% ipython --no-banner

In [1]: import numpy as np

In [2]: np.set_printoptions(precision=3, suppress=True, linewidth=160, sign=" ")

In [3]: mat = np.loadtxt("dump.csv", delimiter=",")

In [4]: mat
Out[4]: 
array([[-2.,  2., -3.,  2.,  0., -2.,  0.,  3., -1., -3., -2.,  3.],
       [ 3., -2.,  2., -3.,  2.,  0., -2.,  0.,  3., -1., -3., -2.],
       [-2.,  3., -2.,  2., -3.,  2.,  0., -2.,  0.,  3., -1., -3.],
       [-3., -2.,  3., -2.,  2., -3.,  2.,  0., -2.,  0.,  3., -1.],
       [-1., -3., -2.,  3., -2.,  2., -3.,  2.,  0., -2.,  0.,  3.],
       [ 3., -1., -3., -2.,  3., -2.,  2., -3.,  2.,  0., -2.,  0.],
       [ 0.,  3., -1., -3., -2.,  3., -2.,  2., -3.,  2.,  0., -2.],
       [-2.,  0.,  3., -1., -3., -2.,  3., -2.,  2., -3.,  2.,  0.],
       [ 0., -2.,  0.,  3., -1., -3., -2.,  3., -2.,  2., -3.,  2.],
       [ 2.,  0., -2.,  0.,  3., -1., -3., -2.,  3., -2.,  2., -3.],
       [-3.,  2.,  0., -2.,  0.,  3., -1., -3., -2.,  3., -2.,  2.],
       [ 2., -3.,  2.,  0., -2.,  0.,  3., -1., -3., -2.,  3., -2.]])

In [5]: vec = np.array([-5, 3, -3, 3, -4, -3, -4, 5, -1, -5, -5, -1])

In [6]: h1 = np.maximum(mat @ vec, 0)

In [7]: mat.T @ h1
Out[7]: array([-232.,   41., -364.,  403., -218., -113., -244.,  431., -208., -131., -302.,  349.])

In [8]: mat * (h1 > 1e-9)[:, None]
Out[8]: 
array([[-2.,  2., -3.,  2.,  0., -2.,  0.,  3., -1., -3., -2.,  3.],
       [ 0., -0.,  0., -0.,  0.,  0., -0.,  0.,  0., -0., -0., -0.],
       [-2.,  3., -2.,  2., -3.,  2.,  0., -2.,  0.,  3., -1., -3.],
       [-0., -0.,  0., -0.,  0., -0.,  0.,  0., -0.,  0.,  0., -0.],
       [-1., -3., -2.,  3., -2.,  2., -3.,  2.,  0., -2.,  0.,  3.],
       [ 0., -0., -0., -0.,  0., -0.,  0., -0.,  0.,  0., -0.,  0.],
       [ 0.,  3., -1., -3., -2.,  3., -2.,  2., -3.,  2.,  0., -2.],
       [-0.,  0.,  0., -0., -0., -0.,  0., -0.,  0., -0.,  0.,  0.],
       [ 0., -2.,  0.,  3., -1., -3., -2.,  3., -2.,  2., -3.,  2.],
       [ 0.,  0., -0.,  0.,  0., -0., -0., -0.,  0., -0.,  0., -0.],
       [-0.,  0.,  0., -0.,  0.,  0., -0., -0., -0.,  0., -0.,  0.],
       [ 0., -0.,  0.,  0., -0.,  0.,  0., -0., -0., -0.,  0., -0.]])

In [9]: h1
Out[9]: array([ 75.,   0.,  20.,   0.,  42.,   0.,  15.,   0.,  44.,   0.,   0.,   0.])

In [10]: u, g = mat[5], mat[8]

In [11]: u @ u
Out[11]: np.float64(57.0)

In [12]: pr = (u @ g) / (u @ u) * u

In [13]: pr
Out[13]: array([-0.632,  0.211,  0.632,  0.421, -0.632,  0.421, -0.421,  0.632, -0.421, -0.   ,  0.421, -0.   ])

In [14]: np.outer(u, g)
Out[14]: 
array([[ 0., -6.,  0.,  9., -3., -9., -6.,  9., -6.,  6., -9.,  6.],
       [-0.,  2., -0., -3.,  1.,  3.,  2., -3.,  2., -2.,  3., -2.],
       [-0.,  6., -0., -9.,  3.,  9.,  6., -9.,  6., -6.,  9., -6.],
       [-0.,  4., -0., -6.,  2.,  6.,  4., -6.,  4., -4.,  6., -4.],
       [ 0., -6.,  0.,  9., -3., -9., -6.,  9., -6.,  6., -9.,  6.],
       [-0.,  4., -0., -6.,  2.,  6.,  4., -6.,  4., -4.,  6., -4.],
       [ 0., -4.,  0.,  6., -2., -6., -4.,  6., -4.,  4., -6.,  4.],
       [-0.,  6., -0., -9.,  3.,  9.,  6., -9.,  6., -6.,  9., -6.],
       [ 0., -4.,  0.,  6., -2., -6., -4.,  6., -4.,  4., -6.,  4.],
       [ 0., -0.,  0.,  0., -0., -0., -0.,  0., -0.,  0., -0.,  0.],
       [-0.,  4., -0., -6.,  2.,  6.,  4., -6.,  4., -4.,  6., -4.],
       [ 0., -0.,  0.,  0., -0., -0., -0.,  0., -0.,  0., -0.,  0.]])

In [15]: round(float((g - pr) @ u), 3)
Out[15]: -0.0

In [16]: np.linalg.matrix_rank(np.outer(u, g))
Out[16]: np.int64(1)

In [17]: u = np.array([-1, -2, 2, 0, -1, -3, -1, 2, -1, 1, 1, -1])

In [18]: M2 = mat + np.outer(u, np.eye(12)[2])

In [19]: round(np.linalg.det(M2) / np.linalg.det(mat), 3), round(1 + np.linalg.solve(mat, u)[2], 3)
Out[19]: (np.float64(1.491), np.float64(1.491))

In [20]: np.linalg.matrix_rank(M2 - mat)
Out[20]: np.int64(1)

In [21]: M2
Out[21]: 
array([[-2.,  2., -4.,  2.,  0., -2.,  0.,  3., -1., -3., -2.,  3.],
       [ 3., -2.,  0., -3.,  2.,  0., -2.,  0.,  3., -1., -3., -2.],
       [-2.,  3.,  0.,  2., -3.,  2.,  0., -2.,  0.,  3., -1., -3.],
       [-3., -2.,  3., -2.,  2., -3.,  2.,  0., -2.,  0.,  3., -1.],
       [-1., -3., -3.,  3., -2.,  2., -3.,  2.,  0., -2.,  0.,  3.],
       [ 3., -1., -6., -2.,  3., -2.,  2., -3.,  2.,  0., -2.,  0.],
       [ 0.,  3., -2., -3., -2.,  3., -2.,  2., -3.,  2.,  0., -2.],
       [-2.,  0.,  5., -1., -3., -2.,  3., -2.,  2., -3.,  2.,  0.],
       [ 0., -2., -1.,  3., -1., -3., -2.,  3., -2.,  2., -3.,  2.],
       [ 2.,  0., -1.,  0.,  3., -1., -3., -2.,  3., -2.,  2., -3.],
       [-3.,  2.,  1., -2.,  0.,  3., -1., -3., -2.,  3., -2.,  2.],
       [ 2., -3.,  1.,  0., -2.,  0.,  3., -1., -3., -2.,  3., -2.]])

In [22]: np.linalg.matrix_rank(np.linalg.inv(M2) - np.linalg.inv(mat), tol=1e-8)
Out[22]: np.int64(1)

In [23]: vec = np.array([-4, -5, 1, 5, -4, 5, -2, -2, 0, -3, 1, -5])

In [24]: np.sign((mat @ vec).round(6))
Out[24]: array([-1., -1.,  1., -1.,  1., -1., -1.,  1., -1.,  1., -1.,  1.])

In [25]: (mat @ vec).argmax()
Out[25]: np.int64(4)

In [26]: mat * vec
Out[26]: 
array([[  8., -10.,  -3.,  10.,  -0., -10.,  -0.,  -6.,  -0.,   9.,  -2., -15.],
       [-12.,  10.,   2., -15.,  -8.,   0.,   4.,  -0.,   0.,   3.,  -3.,  10.],
       [  8., -15.,  -2.,  10.,  12.,  10.,  -0.,   4.,   0.,  -9.,  -1.,  15.],
       [ 12.,  10.,   3., -10.,  -8., -15.,  -4.,  -0.,  -0.,  -0.,   3.,   5.],
       [  4.,  15.,  -2.,  15.,   8.,  10.,   6.,  -4.,   0.,   6.,   0., -15.],
       [-12.,   5.,  -3., -10., -12., -10.,  -4.,   6.,   0.,  -0.,  -2.,  -0.],
       [ -0., -15.,  -1., -15.,   8.,  15.,   4.,  -4.,  -0.,  -6.,   0.,  10.],
       [  8.,  -0.,   3.,  -5.,  12., -10.,  -6.,   4.,   0.,   9.,   2.,  -0.],
       [ -0.,  10.,   0.,  15.,   4., -15.,   4.,  -6.,  -0.,  -6.,  -3., -10.],
       [ -8.,  -0.,  -2.,   0., -12.,  -5.,   6.,   4.,   0.,   6.,   2.,  15.],
       [ 12., -10.,   0., -10.,  -0.,  15.,   2.,   6.,  -0.,  -9.,  -2., -10.],
       [ -8.,  15.,   2.,   0.,   8.,   0.,  -6.,   2.,  -0.,   6.,   3.,  10.]])

In [27]: np.linalg.norm(mat @ vec) <= np.linalg.norm(mat, 2) * np.linalg.norm(vec) + 1e-9
Out[27]: np.True_

In [28]: (mat * vec).sum(axis=1)
Out[28]: array([-19.,  -9.,  32.,  -4.,  43., -42.,  -4.,  17.,  -7.,   6.,  -6.,  32.])

In [29]: mat @ vec
Out[29]: array([-19.,  -9.,  32.,  -4.,  43., -42.,  -4.,  17.,  -7.,   6.,  -6.,  32.])

In [30]: u = np.array([-1, -2, 1, -2, 0, 1, 2, 0, 2, 1, 2, -1, -1, 1, -2, 0])

In [31]: A = u[np.abs(np.subtract.outer(np.arange(16), np.arange(16)))]

In [32]: A
Out[32]: 
array([[-1, -2,  1, -2,  0,  1,  2,  0,  2,  1,  2, -1, -1,  1, -2,  0],
       [-2, -1, -2,  1, -2,  0,  1,  2,  0,  2,  1,  2, -1, -1,  1, -2],
       [ 1, -2, -1, -2,  1, -2,  0,  1,  2,  0,  2,  1,  2, -1, -1,  1],
       [-2,  1, -2, -1, -2,  1, -2,  0,  1,  2,  0,  2,  1,  2, -1, -1],
       [ 0, -2,  1, -2, -1, -2,  1, -2,  0,  1,  2,  0,  2,  1,  2, -1],
       [ 1,  0, -2,  1, -2, -1, -2,  1, -2,  0,  1,  2,  0,  2,  1,  2],
       [ 2,  1,  0, -2,  1, -2, -1, -2,  1, -2,  0,  1,  2,  0,  2,  1],
       [ 0,  2,  1,  0, -2,  1, -2, -1, -2,  1, -2,  0,  1,  2,  0,  2],
       [ 2,  0,  2,  1,  0, -2,  1, -2, -1, -2,  1, -2,  0,  1,  2,  0],
       [ 1,  2,  0,  2,  1,  0, -2,  1, -2, -1, -2,  1, -2,  0,  1,  2],
       [ 2,  1,  2,  0,  2,  1,  0, -2,  1, -2, -1, -2,  1, -2,  0,  1],
       [-1,  2,  1,  2,  0,  2,  1,  0, -2,  1, -2, -1, -2,  1, -2,  0],
       [-1, -1,  2,  1,  2,  0,  2,  1,  0, -2,  1, -2, -1, -2,  1, -2],
       [ 1, -1, -1,  2,  1,  2,  0,  2,  1,  0, -2,  1, -2, -1, -2,  1],
       [-2,  1, -1, -1,  2,  1,  2,  0,  2,  1,  0, -2,  1, -2, -1, -2],
       [ 0, -2,  1, -1, -1,  2,  1,  2,  0,  2,  1,  0, -2,  1, -2, -1]])

In [33]: evals, evecs = np.linalg.eigh(A)

In [34]: vec = np.array([2, 4, -2, -5, 3, -4, -5, -4, 3, -2, 4, 5, 3, 1, 5, 2])

In [35]: (np.sign(evecs[:, -1].round(6)) == np.sign(evecs[0, -1].round(6))).astype(int)
Out[35]: array([ 1,  0,  1,  0,  1,  0,  1,  0,  1,  0,  1,  0,  1,  0,  1,  0])

In [36]: M2 = np.array([[3, -4],
    ...:     [-1, -4],
    ...:     [0, 3],
    ...:     [-3, -4],
    ...:     [-1, 4],
    ...:     [3, -5],
    ...:     [2, -4],
    ...:     [1, -5],
    ...:     [2, 0],
    ...:     [-4, -3],
    ...:     [-2, 5],
    ...:     [1, 0]])

In [37]: M2.T @ mat.T
Out[37]: 
array([[  0.,  28., -21., -19.,   6.,  16.,  -1.,  10., -20.,  -1., -11.,  10.],
       [-23.,  18., -44.,  67., -12.,  10., -34.,  36., -21.,  41.,  -3.,  16.]])

In [38]: np.vstack([mat, M2.T]).shape
Out[38]: (14, 12)

In [39]: np.einsum("ik,kj->ji", mat, M2)
Out[39]: 
array([[  0.,  28., -21., -19.,   6.,  16.,  -1.,  10., -20.,  -1., -11.,  10.],
       [-23.,  18., -44.,  67., -12.,  10., -34.,  36., -21.,  41.,  -3.,  16.]])

In [40]: np.einsum("ij->j", mat)
Out[40]: array([-3., -3., -3., -3., -3., -3., -3., -3., -3., -3., -3., -3.])

In [41]: u = np.array([2, -1, -1, 2, 2, -1, 0, -1, 2, 0, 1, 0, 2, 1, -2, 2])

In [42]: M2 = A + np.outer(u, np.eye(16)[10])

In [43]: np.round(np.linalg.det(M2) / np.linalg.det(A), 3), round(1 + np.linalg.solve(A, u)[10], 3)
Out[43]: (np.float64(1.99), np.float64(1.99))

In [44]: np.linalg.matrix_rank(np.linalg.inv(M2) - np.linalg.inv(A), tol=1e-8)
Out[44]: np.int64(1)

In [45]: evals, evecs = np.linalg.eigh(A)

In [46]: evals.sum(), np.trace(A)
Out[46]: (np.float64(-16.0), np.int64(-16))

In [47]: np.abs(evecs[:, -1])
Out[47]: array([ 0.135,  0.188,  0.236,  0.279,  0.296,  0.278,  0.271,  0.274,  0.274,  0.271,  0.278,  0.296,  0.279,  0.236,  0.188,  0.135])

In [48]: np.abs(evecs[:, -1]).round(6).argmax()
Out[48]: np.int64(4)

In [49]: (evals > 1e-8).sum(), (evals < -1e-8).sum()
Out[49]: (np.int64(9), np.int64(7))

In [50]: np.unique(evals.round(6) + 0, return_counts=True)[1]
Out[50]: array([ 1,  1,  1,  1,  1,  1,  1,  1,  1,  1,  1,  1,  1,  1,  1,  1])
